In [1]: import numpy as np

In [2]: from numpy import linalg as LA

In [3]: np.set_printoptions(precision=1, suppress=True, linewidth=160)

In [4]: O, _ = LA.qr(np.array([[1.1, 0.9, 0.6, -0.3, -0.7, 0.3],
   ...:     [-0.9, -0.9, 0.7, 1.1, -2.2, 0.4],
   ...:     [-0.7, -0.6, -0.1, 1.4, 0.2, -0.5],
   ...:     [0.7, -0.1, 0.3, -0.2, -0.6, 0.5],
   ...:     [-0.6, 0.1, -0.3, 1.4, -0.2, 0.0],
   ...:     [-0.9, -0.4, -0.5, 0.6, 0.7, 1.4]]))

In [5]: F = O[:, :3]

In [6]: print(F)
[[-0.5  0.3  0.6]
 [ 0.4 -0.4  0.8]
 [ 0.3 -0.2 -0.1]
 [-0.3 -0.6 -0.2]
 [ 0.3  0.5  0.1]
 [ 0.4  0.2 -0.2]]

In [7]: W1 = np.array([[-6, 1, 3], [3, 4, -7], [-4, 7, 6]])

In [8]: b = np.array([-2, -2, 1])

In [9]: hid = np.maximum(F @ W1 + b, 0)

In [10]: print(LA.matrix_rank(hid))
2

In [11]: W2 = np.array([[1, 0], [3, 1], [3, 3]])

In [12]: print(hid @ W2)
[[ 9.9  4.7]
 [35.5 31.6]
 [ 9.6  9.6]
 [ 9.1  9.1]
 [ 3.9  1.3]
 [ 0.   0. ]]

In [13]: print(W1 @ W2)
[[  6  10]
 [ -6 -17]
 [ 35  25]]

In [14]: hat = F @ LA.solve(F.T @ F, F.T)

In [15]: print(LA.matrix_rank(np.eye(6) - hat))
3

In [16]: print(np.diag(hat))
[0.7 1.  0.2 0.5 0.4 0.3]

In [17]: print(np.trace(hat))
3.0

In [18]: print(hat @ F[:, 0])
[-0.5  0.4  0.3 -0.3  0.3  0.4]

In [19]: print(hat.round(1) + 0)
[[ 0.7  0.1 -0.3 -0.1  0.1 -0.3]
 [ 0.1  1.   0.2  0.   0.  -0.1]
 [-0.3  0.2  0.2  0.   0.   0.1]
 [-0.1  0.   0.   0.5 -0.4 -0.2]
 [ 0.1  0.   0.  -0.4  0.4  0.2]
 [-0.3 -0.1  0.1 -0.2  0.2  0.3]]

In [20]: print(np.round((np.eye(6) - hat) @ F, 1) + 0)
[[0. 0. 0.]
 [0. 0. 0.]
 [0. 0. 0.]
 [0. 0. 0.]
 [0. 0. 0.]
 [0. 0. 0.]]

In [21]: M2 = np.array([[5, -1, 4], [0, 0, 3], [0, 5, -1]])

In [22]: print(np.vstack([F, M2.T]).shape)
(9, 3)

In [23]: print(M2.T @ F.T)
[[-2.7  2.2  1.7 -1.7  1.5  2.2]
 [ 3.4  3.3 -0.7 -0.6  0.3 -1.7]
 [-1.8 -0.3  0.8 -3.   2.6  2.5]]

In [24]: print(LA.matrix_rank(np.vstack([F, M2.T])))
3

In [25]: print(LA.matrix_rank(F @ M2))
3

In [26]: M2 @ F
ValueError: matmul: Input operand 1 has a mismatch in its core dimension 0, with gufunc signature (n?,k),(k,m?)->(n?,m?) (size 6 is different from 3)


In [27]: print(np.einsum("ij,ij->i", F, F))
[0.7 1.  0.2 0.5 0.4 0.3]

In [28]: print(np.einsum("ik,kj->ij", F, M2))
[[-2.7  3.4 -1.8]
 [ 2.2  3.3 -0.3]
 [ 1.7 -0.7  0.8]
 [-1.7 -0.6 -3. ]
 [ 1.5  0.3  2.6]
 [ 2.2 -1.7  2.5]]

In [29]: blk = np.stack([F, -1 * F, F[::-1]])

In [30]: print(np.einsum("bij,cij->bc", blk, blk))
[[ 3.  -3.  -0.6]
 [-3.   3.   0.6]
 [-0.6  0.6  3. ]]

In [31]: print(LA.norm(blk, axis=(1, 2)))
[1.7 1.7 1.7]

In [32]: print(LA.matrix_rank(blk))
[3 3 3]

In [33]: Uu, sv = LA.svd(F)
ValueError: too many values to unpack (expected 2)


In [34]: Uu, sv, VT = LA.svd(F, full_matrices=False)

In [35]: print(np.cumsum(sv ** 2) / np.sum(sv ** 2))
[0.3 0.7 1. ]

In [36]: print(np.allclose(Uu * sv @ VT, F))
True

In [37]: print(round(float(np.sqrt((sv ** 2).sum())), 1), np.round(LA.norm(F), 1))
1.7 1.7

In [38]: A = np.load("layer7.npy")

In [39]: print(A.round(1) + 0)
[[-0.1 -7.7  3.8 -7.5 -9.6 -9.5]
 [-0.5 -4.9  2.4 -4.  -6.6 -5.7]
 [-0.7 -3.5  1.6 -2.4 -5.  -3.9]
 [-0.9 -2.5  1.  -1.3 -3.8 -2.7]
 [-0.9 -1.9  0.6 -0.7 -3.1 -1.9]
 [-1.  -1.5  0.3 -0.4 -2.6 -1.5]
 [-1.  -1.5  0.3 -0.3 -2.6 -1.5]
 [-1.  -1.2  0.2 -0.2 -2.3 -1.2]
 [-1.  -1.1  0.1 -0.1 -2.2 -1.1]
 [-1.  -0.9 -0.1  0.1 -1.8 -0.9]
 [-1.  -0.6 -0.3  0.2 -1.4 -0.6]
 [-0.7 -0.1 -0.5  0.2 -0.5 -0.2]
 [-0.6 -0.1 -0.5  0.2 -0.4 -0.2]
 [-0.1  0.  -0.1  0.   0.   0. ]
 [ 0.1  0.   0.1  0.   0.1  0.1]
 [ 0.3  0.   0.3  0.   0.1  0.1]
 [ 1.2  0.1  1.4  0.6  0.6  1.1]
 [ 2.6  0.7  3.4  3.   1.6  3.9]
 [ 2.9  0.9  3.8  3.7  1.9  4.7]
 [ 4.   1.9  5.6  6.9  3.2  8.2]
 [ 4.   1.9  5.6  7.   3.2  8.2]
 [ 5.8  4.1  8.3 13.4  5.7 15. ]
 [ 6.2  4.8  9.  15.2  6.4 16.9]
 [ 6.3  4.9  9.2 15.6  6.6 17.3]
 [ 6.5  5.3  9.6 16.7  7.1 18.5]
 [ 7.3  6.7 10.9 20.6  8.6 22.5]
 [ 7.5  7.1 11.2 21.5  9.  23.4]
 [ 7.8  7.5 11.6 22.8  9.5 24.7]]

In [40]: # rows and columns are dependent

In [41]: blk = np.stack([A, -2 * A, A[::-1]])

In [42]: print(LA.norm(blk, axis=(1, 2)))
[ 88.9 177.8  88.9]

In [43]: print((blk @ A.T).shape)
(3, 28, 28)

In [44]: Ac = A - A.mean(axis=0)

In [45]: V = LA.svd(Ac)[2][:3]

In [46]: M2 = Ac - Ac @ V.T @ V

In [47]: print(np.round(M2.std(axis=0), 1) + 0)
[0. 0. 0. 0. 0. 0.]

In [48]: print(np.round(LA.norm(M2) / LA.norm(Ac), 1))
0.0

In [49]: print((Ac @ V.T).std(axis=0))
[14.7  2.2  1. ]

In [50]: K = np.load("run3.npy")

In [51]: print(K)
[[ 1 -2  4 -8]
 [ 1 -1  1 -1]
 [ 1  0  0  0]
 [ 1  1  1  1]
 [ 1  2  4  8]]

In [52]: O = K.astype(float).copy()

In [53]: for j in range(4):
    ...:     O[:, j] -= O[:, :j] @ (O[:, :j].T @ O[:, j])
    ...:     O[:, j] /= LA.norm(O[:, j])
    ...: 

In [54]: print(np.round(O.T @ K, 1) + 0)
[[ 2.2  0.   4.5  0. ]
 [ 0.   3.2  0.  10.8]
 [ 0.   0.   3.7  0. ]
 [ 0.   0.   0.   3.8]]

In [55]: print(O.round(1) + 0)
[[ 0.4 -0.6  0.5 -0.3]
 [ 0.4 -0.3 -0.3  0.6]
 [ 0.4  0.  -0.5  0. ]
 [ 0.4  0.3 -0.3 -0.6]
 [ 0.4  0.6  0.5  0.3]]

In [56]: M2 = np.c_[K[:, :3] @ np.array([[3, 0, 1], [3, 3, 1], [0, 1, 1]]), np.array([-2, 0, 3, -4, 7])]

In [57]: print(M2)
[[-3 -2  3 -2]
 [ 0 -2  1  0]
 [ 3  0  1  3]
 [ 6  4  3 -4]
 [ 9 10  7  7]]

In [58]: print(np.round(LA.norm(M2 - K @ LA.lstsq(K, M2)[0], axis=0), 1) + 0)
[0.  0.  0.  4.7]

In [59]: print(LA.matrix_rank(M2))
4

In [60]: W0 = np.loadtxt("arr.csv", delimiter=",")

In [61]: print(W0)
[[ 0.  0. -2. -2.  2.]
 [ 2.  0.  2. -2.  1.]
 [ 2. -1. -2. -2. -1.]
 [ 2.  0.  1. -2. -2.]]

In [62]: r0, r1 = W0[1], W0[3]

In [63]: print(r0 @ r1)
8.0

In [64]: p = (r0 @ r1) / (r0 @ r0) * r0

In [65]: print(p)
[ 1.2  0.   1.2 -1.2  0.6]

In [66]: print(np.round(LA.norm(r0 + r1) ** 2 + LA.norm(r0 - r1) ** 2, 1))
52.0

In [67]: print(np.round((r1 - p) @ r0, 1))
-0.0

In [68]: W1 = np.array([[0, 0, 2, 0, 1],
    ...:     [1, 0, 2, 2, 2],
    ...:     [1, 2, 2, 1, 1],
    ...:     [2, 0, 1, 0, 0],
    ...:     [2, 1, 0, 0, 2]])

In [69]: b = np.array([2, 2, 0, -1, 1])

In [70]: hid = np.maximum(W0 @ W1 + b, 0)

In [71]: print(hid)
[[0. 0. 0. 0. 3.]
 [2. 7. 6. 1. 7.]
 [0. 0. 0. 0. 0.]
 [0. 2. 4. 0. 0.]]

In [72]: print(LA.matrix_rank(hid))
3

In [73]: W2 = np.array([[5, 4], [6, 6], [-3, -2], [1, 2], [-4, -7]])

In [74]: print(W1 @ W2)
[[-10 -11]
 [ -7 -10]
 [  8   7]
 [  7   6]
 [  8   0]]

In [75]: print(hid @ W2)
[[-12. -21.]
 [  7.  -9.]
 [  0.   0.]
 [  0.   4.]]

In [76]: print((hid @ W2).round(6).argmax(axis=1))
[0 0 0 1]

In [77]: data = np.load("case14.npy")

In [78]: print(data)
[[ -4  -1   8  -4  -4   4   1]
 [  3  -4  -6   0   5  -3  -1]
 [ -2   4 -10  -4  -1  -5   5]
 [  1   1  -6  -4   4  -3   0]
 [  2   5  10  -3  -2   5   0]]

In [79]: hat = K @ LA.solve(K.T @ K, K.T)

In [80]: print(hat @ K[:, 0])
[1. 1. 1. 1. 1.]

In [81]: print(np.round((np.eye(5) - hat) @ K, 1) + 0)
[[0. 0. 0. 0.]
 [0. 0. 0. 0.]
 [0. 0. 0. 0.]
 [0. 0. 0. 0.]
 [0. 0. 0. 0.]]

In [82]: print(np.diag(hat))
[1.  0.8 0.5 0.8 1. ]

In [83]: print(np.allclose(hat @ hat, hat))
True

In [84]: print(LA.matrix_rank(np.eye(5) - hat))
1

In [85]: print(np.round(LA.eigvalsh(hat), 1) + 0)
[0. 1. 1. 1. 1.]

In [86]: print(hat.round(1) + 0)
[[ 1.   0.1 -0.1  0.1  0. ]
 [ 0.1  0.8  0.3 -0.2  0.1]
 [-0.1  0.3  0.5  0.3 -0.1]
 [ 0.1 -0.2  0.3  0.8  0.1]
 [ 0.   0.1 -0.1  0.1  1. ]]

In [87]: vec = np.array([-2, -3, -3, 2, -3])

In [88]: print(np.sign((hat @ vec).round(6)))
[-1. -1. -1.  1. -1.]

In [89]: print(hat @ (2 * vec))
[-3.5 -8.2 -2.7  1.8 -5.5]

In [90]: print((hat @ vec).argmax())
3

In [91]: print(np.round(hat @ np.eye(5)[4], 1) + 0)
[ 0.   0.1 -0.1  0.1  1. ]
